>>> import numpy as np
>>> np.set_printoptions(precision=3, suppress=True, linewidth=200)
>>> tidy = lambda a: np.round(a, 3) + 0
>>> X = np.tanh(np.array([[1.6],
...     [0.4],
...     [0.4],
...     [-1.8],
...     [0.6],
...     [-0.4],
...     [-1.1],
...     [1.1],
...     [-1.7],
...     [0.9],
...     [1.4]]) @ np.array([[-0.5, -1.0, 0.5]]))
>>> tidy(X)
array([[-0.664, -0.922,  0.664],
       [-0.197, -0.38 ,  0.197],
       [-0.197, -0.38 ,  0.197],
       [ 0.716,  0.947, -0.716],
       [-0.291, -0.537,  0.291],
       [ 0.197,  0.38 , -0.197],
       [ 0.501,  0.8  , -0.501],
       [-0.501, -0.8  ,  0.501],
       [ 0.691,  0.935, -0.691],
       [-0.422, -0.716,  0.422],
       [-0.604, -0.885,  0.604]])
>>> d = np.linalg.norm(X[:, None] - X[None], axis=-1)
>>> np.linalg.matrix_rank(d ** 2)
np.int64(4)
>>> print(d.mean(axis=1).argmax())
3
>>> print(tidy(np.linalg.norm(X, axis=1)))
[1.316 0.471 0.471 1.387 0.677 0.471 1.069 1.069 1.353 0.932 1.231]
>>> np.unravel_index(d.round(6).argmax(), d.shape)
(np.int64(0), np.int64(3))
>>> tidy(d[:5, :5])
array([[0.   , 0.854, 0.854, 2.702, 0.653],
       [0.854, 0.   , 0.   , 1.852, 0.206],
       [0.854, 0.   , 0.   , 1.852, 0.206],
       [2.702, 1.852, 1.852, 0.   , 2.057],
       [0.653, 0.206, 0.206, 2.057, 0.   ]])
>>> print(np.flatnonzero(d[8] < d.mean() / 2))
[3 6 8]
>>> print(d[8].round(6).argsort(kind="stable")[:4])
[8 3 6 5]
>>> Uu, s, Vh = np.linalg.svd(X)
>>> vecs = Vh[:(s > 1e-8).sum()]
>>> rng = np.random.default_rng(14183)
>>> x = X[3] + 5 * X[8] + rng.integers(2) * np.eye(3)[0]
>>> tidy(x)
array([ 5.172,  5.624, -4.172])
>>> tidy(np.linalg.norm(x - vecs.T @ vecs @ x))
np.float64(0.707)
>>> print(tidy(vecs.T @ vecs))
[[ 0.5  0.  -0.5]
 [ 0.   1.   0. ]
 [-0.5  0.   0.5]]
>>> mat = np.loadtxt("block1.csv", delimiter=",")
>>> mat
array([[2.3, 0.9],
       [0.9, 4.7]])
>>> B = mat / np.linalg.norm(mat, axis=1, keepdims=True)
>>> cov = B @ B.T
>>> tidy(cov)
array([[1.   , 0.533],
       [0.533, 1.   ]])
>>> tidy(np.linalg.norm(B, axis=1))
array([1., 1.])
>>> np.kron(np.eye(2, dtype=int), mat)
array([[2.3, 0.9, 0. , 0. ],
       [0.9, 4.7, 0. , 0. ],
       [0. , 0. , 2.3, 0.9],
       [0. , 0. , 0.9, 4.7]])
>>> np.poly(mat)
array([ 1., -7., 10.])
>>> tidy(np.linalg.eigvals(mat).sum().real)
np.float64(7.0)
